$ python3 -q
>>> import numpy as np
>>> np.set_printoptions(precision=2, suppress=True, linewidth=100, legacy="1.25")
>>> B = np.array([[6, 2, 9, 3], [0, 6, 5, 5], [3, 9, 0, 5]])
>>> W0 = B.T @ B
>>> W0
array([[ 45,  39,  54,  33],
       [ 39, 121,  48,  81],
       [ 54,  48, 106,  52],
       [ 33,  81,  52,  59]])
>>> U, s, vt = np.linalg.svd(W0)
>>> evecs = vt[:(s > 1e-8).sum()]
>>> rng = np.random.default_rng(37)
>>> vec = W0[3] + 3 * W0[1] + rng.integers(2) * np.eye(4)[1]
>>> print(vec)
[150. 444. 196. 302.]
>>> print(np.diag(evecs.T @ evecs))
[0.99 0.75 0.94 0.31]
>>> print(np.round(np.linalg.norm(vec - evecs.T @ evecs @ vec), 2))
0.0
>>> np.allclose(evecs.T @ evecs @ vec, vec)
True
>>> evecs.T @ evecs
array([[ 0.99,  0.05,  0.02, -0.09],
       [ 0.05,  0.75, -0.12,  0.41],
       [ 0.02, -0.12,  0.94,  0.2 ],
       [-0.09,  0.41,  0.2 ,  0.31]])
>>> vec = np.array([3, 2, 2, 2])
>>> a = np.maximum(W0 @ vec, 0)
>>> print(a)
[387 617 574 483]
>>> np.tanh(W0 @ vec)
array([1., 1., 1., 1.])
>>> data = np.load("case6.npy")
>>> data
array([[ -0.3,  -0.8,   0.1,  -0.6,   1.7,   1.7,  -0.2,   0. ,  -1.6,   0.3,   1.1],
       [ -0.8,   1.2,   0.1,   0.2,   0.6,  -0.6,  -2.6,  -0.7,  -2.6,   0.6,  -0.8],
       [ -1.7,  -0.5,  -1.2,   0. ,  -0.3,  -1.9,  -0.7,   0.2,  -0.7,  -0.6,   0.1],
       [ -0.4,  -1.4,  -0.3,   0.4,  -0.8,   1.9,  -0.2,   0.6,  -1. ,   0.6,  -1.8],
       [  0. ,  -0.1,   1.1,   0.5,   1. ,  -0.1,  -1.1,  -0.9,   1.3,  -1.2,   0. ],
       [ -1. ,  -1.3,  -1.9,  -0.3,  -0.5,   0.8,  -0.1,  -0.3,   0.6,  -0.2,   0.5],
       [  0. ,   0.6,  -0.4,   0.2,   0.6,  -0.8,  -0.2,   0.7,  -0.1,  -0.7,  -1. ],
       [-22. ,  33. ,  -6. ,  -2. , -12. ,   0. ,  -4. ,   0. ,   9. ,  15. ,  20. ],
       [  0.2,  -0.3,   0.3,   0.3,   0.6,   0.5,   0. ,   0. ,  -2.5,  -0.4,   0.2],
       [ -0.4,  -1.2,   1.1,   0.9,  -0.6,   2.5,  -0.4,   1.5,   0.3,  -0.3,  -2.1],
       [  0.8,   1.4,  -1.5,   1.2,   1. ,  -0.3,   1. ,   1.2,   0.8,  -0.9,  -0.8],
       [ -0.1,   0.7,   0.2,   2.5,  -0.3,  -0.5,   0.6,   1.5,   1.1,   0.5,  -1.6],
       [  1.9,   0.8,   0.3,   0.1,   1.7,  -0.4,  -0.2,   1.1,   0. ,   0.9,   1.1],
       [ -0.1,   0.3,  -1.9,   0. ,  -0.7,   0.5,  -0.3,   0. ,   0. ,   1.6,  -0.4],
       [  2.4,   0. ,   1.8,  -0.6,  -0.8,  -0.3,  -1.9,  -0.4,  -1.6,  -1.2,  -0.1],
       [ -1.3,   1.7,  -0.1,  -1.4,   0.1,  -0.6,   1.7,   0.1,   2.3,  -1.2,   0. ],
       [ -0.7,  -0.5,  -1.3,   0.3,   1.2,   1.1,  -1. ,   1.1,   2.2,   0.8,  -0.1]])
>>> vec = np.array([2, -2, -2, 0, 1, -1, 3, 1, 1, -1, -2])
>>> y = data @ vec
>>> y
array([  -3.9,  -13.1,   -0.6,    1.9,   -2.6,    2.3,    3.7, -168. ,   -2. ,    1.4,   10.6,
          5.3,    1.1,    0.1,   -5.6,    3.6,    2. ])
>>> np.round(np.linalg.lstsq(data, y)[0], 2) + 0
array([ 2., -2., -2.,  0.,  1., -1.,  3.,  1.,  1., -1., -2.])
>>> try:
...     np.linalg.solve(data, y)
... except np.linalg.LinAlgError as e:
...     print(repr(e))
... 
LinAlgError('Last 2 dimensions of the array must be square')
>>> print(np.round(np.linalg.pinv(data) @ data, 2) + 0)
[[1. 0. 0. 0. 0. 0. 0. 0. 0. 0. 0.]
 [0. 1. 0. 0. 0. 0. 0. 0. 0. 0. 0.]
 [0. 0. 1. 0. 0. 0. 0. 0. 0. 0. 0.]
 [0. 0. 0. 1. 0. 0. 0. 0. 0. 0. 0.]
 [0. 0. 0. 0. 1. 0. 0. 0. 0. 0. 0.]
 [0. 0. 0. 0. 0. 1. 0. 0. 0. 0. 0.]
 [0. 0. 0. 0. 0. 0. 1. 0. 0. 0. 0.]
 [0. 0. 0. 0. 0. 0. 0. 1. 0. 0. 0.]
 [0. 0. 0. 0. 0. 0. 0. 0. 1. 0. 0.]
 [0. 0. 0. 0. 0. 0. 0. 0. 0. 1. 0.]
 [0. 0. 0. 0. 0. 0. 0. 0. 0. 0. 1.]]
>>> y = y + 0.05 * rng.normal(size=17)
>>> y
array([  -3.92,  -13.17,   -0.57,    1.95,   -2.57,    2.17,    3.62, -167.97,   -1.93,    1.33,
         10.65,    5.36,    1.1 ,    0.03,   -5.63,    3.58,    2.03])
>>> coef, *_ = np.linalg.lstsq(data, y)
>>> print(np.round(data.T @ (y - data @ coef), 2) + 0)
[0. 0. 0. 0. 0. 0. 0. 0. 0. 0. 0.]
>>> [round(float(np.linalg.norm(np.linalg.solve(data.T @ data + lam * np.eye(11), data.T @ y))), 2) for lam in (0, 1, 10, 100)]
[5.48, 5.34, 4.62, 3.41]
>>> coef.round()
array([ 2., -2., -2.,  0.,  1., -1.,  3.,  1.,  1., -1., -2.])
>>> hat = data @ np.linalg.solve(data.T @ data, data.T)
>>> round(float(np.trace(hat)), 2)
11.0
>>> np.allclose(hat @ hat, hat)
True
>>> print(np.round(hat @ data[:, 1], 2) + 0)
[-0.8  1.2 -0.5 -1.4 -0.1 -1.3  0.6 33.  -0.3 -1.2  1.4  0.7  0.8  0.3  0.   1.7 -0.5]
>>> np.round(np.linalg.eigvalsh(hat), 2) + 0
array([0., 0., 0., 0., 0., 0., 1., 1., 1., 1., 1., 1., 1., 1., 1., 1., 1.])
>>> vec = np.array([2, 2, 0, 1, 2, 1, 2, 2, 0, 1, 1])
>>> a = np.maximum(data @ vec, 0)
>>> np.flatnonzero(a > 1e-9)
array([ 0,  6,  7,  8, 10, 11, 12, 13, 15, 16])
>>> a
array([ 3.3,  0. ,  0. ,  0. ,  0. ,  0. ,  1.1, 23. ,  1.6,  0. , 10. ,  5.7, 12.3,  0.1,  0. ,
        1.4,  2.3])
>>> np.tanh(data @ vec)
array([ 1.  , -1.  , -1.  , -1.  , -1.  , -1.  ,  0.8 ,  1.  ,  0.92, -0.83,  1.  ,  1.  ,  1.  ,
        0.1 , -1.  ,  0.89,  0.98])
>>> vec = np.array([1, 2, 0, 0, 1, 1, 2, 2, 2, 2, 2])
>>> np.sign((data @ vec).round(6))
array([ 1., -1., -1., -1., -1., -1., -1.,  1., -1., -1.,  1.,  1.,  1.,  1., -1.,  1.,  1.])
>>> mat = np.load("w.npy")
>>> mat
array([[  0,   1,   0],
       [ -2,   3,   2],
       [ -4,   5,   3],
       [ -4,   3,   5],
       [ -5,   2,   4],
       [ -4,   2,   2],
       [ -5,   2,   0],
       [ -3,   1,  -1],
       [ -2,   2,  -3],
       [ -3,   0,  -5],
       [ -2,   2,  -5],
       [ -2,   2,  -6],
       [ -3,   1,  -5],
       [ -2,  -1,  -7],
       [  0,  -2,  -6],
       [  2,  -4,  -7],
       [  0,  -2,  -7],
       [  1,  -1,  -5],
       [  3,   1,  -4],
       [  4,   0,  -2],
       [  4,  -2,   0],
       [  5,  -1,  -2],
       [  7,  -1,  -1],
       [  8,   1,   1],
       [  8,   0,  -1],
       [  8,  -2,  -2],
       [  6,  -3,  -1],
       [  5,  -5,   1],
       [  5,  -6,   1],
       [  5,  -6,   1],
       [  3,  -5,  -1],
       [  4,  -4,  -2],
       [  2,  -4,  -4],
       [  0,  -5,  -2],
       [ -1,  -5,   0],
       [ -2,  -7,  -2],
       [  0,  -9,  -1],
       [  2, -10,   0],
       [  3, -12,   1],
       [  1, -10,   1],
       [  1, -10,   0],
       [  1, -11,   1],
       [  3, -12,   2]])
>>> B = data / np.linalg.norm(data, axis=1, keepdims=True)
>>> cov = B @ B.T
>>> np.argwhere(np.triu(np.abs(cov) > 0.95, 1))
array([], shape=(0, 2), dtype=int64)
>>> np.round(np.degrees(np.arccos(np.clip(cov[0, 14], -1, 1))), 2)
88.27
>>> B = np.array([[2, 3], [2, 0], [0, 2]])
>>> np.linalg.matrix_rank(np.vstack([mat, B.T]))
3
>>> np.einsum("ij,ij->i", mat, mat)
array([  1,  17,  50,  50,  45,  24,  29,  11,  17,  34,  33,  44,  35,  54,  40,  69,  53,  27,
        26,  20,  20,  30,  51,  66,  65,  72,  46,  51,  62,  62,  35,  36,  36,  29,  26,  57,
        82, 104, 154, 102, 101, 123, 157])
>>> dist = np.linalg.norm(mat[:, None] - mat[None], axis=-1)
>>> np.unravel_index(dist.round(6).argmax(), dist.shape)
(2, 38)
>>> print(dist[31].round(6).argsort(kind="stable")[:4])
[31 30 26 20]
>>> labels = rng.permutation(3)
>>> B = mat[:, labels] * rng.choice([-1, 1], 3)
>>> B
array([[ 0, -1,  0],
       [ 2, -3, -2],
       [ 4, -5, -3],
       [ 4, -3, -5],
       [ 5, -2, -4],
       [ 4, -2, -2],
       [ 5, -2,  0],
       [ 3, -1,  1],
       [ 2, -2,  3],
       [ 3,  0,  5],
       [ 2, -2,  5],
       [ 2, -2,  6],
       [ 3, -1,  5],
       [ 2,  1,  7],
       [ 0,  2,  6],
       [-2,  4,  7],
       [ 0,  2,  7],
       [-1,  1,  5],
       [-3, -1,  4],
       [-4,  0,  2],
       [-4,  2,  0],
       [-5,  1,  2],
       [-7,  1,  1],
       [-8, -1, -1],
       [-8,  0,  1],
       [-8,  2,  2],
       [-6,  3,  1],
       [-5,  5, -1],
       [-5,  6, -1],
       [-5,  6, -1],
       [-3,  5,  1],
       [-4,  4,  2],
       [-2,  4,  4],
       [ 0,  5,  2],
       [ 1,  5,  0],
       [ 2,  7,  2],
       [ 0,  9,  1],
       [-2, 10,  0],
       [-3, 12, -1],
       [-1, 10, -1],
       [-1, 10,  0],
       [-1, 11, -1],
       [-3, 12, -2]])
>>> U, _, vt = np.linalg.svd(mat.T @ B)
>>> labels
array([0, 1, 2])
